$ python -q
>>> import numpy as np
>>> np.set_printoptions(precision=1, suppress=True, linewidth=120)
>>> m1 = np.load("case18.npy")
>>> print(m1)
[[0 0 0 0]
 [0 0 0 0]
 [0 0 0 0]
 [0 0 0 1]]
>>> w, vecs = np.linalg.eigh(m1)
>>> print(vecs.T @ m1 @ vecs)
[[0. 0. 0. 0.]
 [0. 0. 0. 0.]
 [0. 0. 0. 0.]
 [0. 0. 0. 1.]]
>>> print(w.sum(), np.trace(m1))
1.0 1
>>> print(vecs @ np.diag(w) @ vecs.T)
[[0. 0. 0. 0.]
 [0. 0. 0. 0.]
 [0. 0. 0. 0.]
 [0. 0. 0. 1.]]
>>> print(np.abs(vecs[:, -1]))
[0. 0. 0. 1.]
>>> print(np.linalg.eigvalsh(m1 @ m1))
[0. 0. 0. 1.]
>>> print(np.linalg.svd(m1, compute_uv=False))
[1. 0. 0. 0.]
>>> print(m1[:, 1] @ m1[:, 3])
0
>>> print(m1.T @ m1)
[[0 0 0 0]
 [0 0 0 0]
 [0 0 0 0]
 [0 0 0 1]]
>>> arr = np.loadtxt("layer18.csv", delimiter=",")
>>> print(arr)
[[ 2.  1.  1.]
 [ 4.  1.  1.]
 [ 6.  3.  3.]
 [ 8.  3.  3.]
 [10.  4.  5.]
 [12.  6.  5.]
 [13.  6.  7.]
 [14.  8.  9.]
 [15.  8. 10.]
 [15.  9. 11.]
 [16.  9. 11.]
 [17. 11. 11.]
 [17. 13. 13.]
 [17. 15. 15.]
 [18. 17. 17.]
 [20. 17. 18.]
 [21. 19. 18.]
 [21. 20. 20.]
 [22. 21. 20.]
 [24. 22. 21.]
 [24. 24. 22.]
 [25. 26. 24.]
 [25. 26. 25.]
 [25. 27. 27.]
 [25. 28. 29.]
 [26. 30. 31.]
 [27. 31. 31.]]
>>> def softmax(z):
...     e = np.exp(z - z.max(axis=-1, keepdims=True))
...     return e / e.sum(axis=-1, keepdims=True)
... 
>>> print(np.round(softmax(arr[26] + 2), 1) + 0)
[0.  0.5 0.5]
>>> print(softmax(arr).sum(axis=1))
[1. 1. 1. 1. 1. 1. 1. 1. 1. 1. 1. 1. 1. 1. 1. 1. 1. 1. 1. 1. 1. 1. 1. 1. 1. 1. 1.]
>>> print(np.round(softmax(arr[26]), 1) + 0)
[0.  0.5 0.5]
>>> S = arr @ arr.T / np.sqrt(3)
>>> print(softmax(S).round(6).argmax(axis=1))
[26 26 26 26 26 26 26 26 26 26 26 26 26 26 26 26 26 26 26 26 26 26 26 26 26 26 26]
>>> print(softmax(S)[26] @ arr)
[27. 31. 31.]
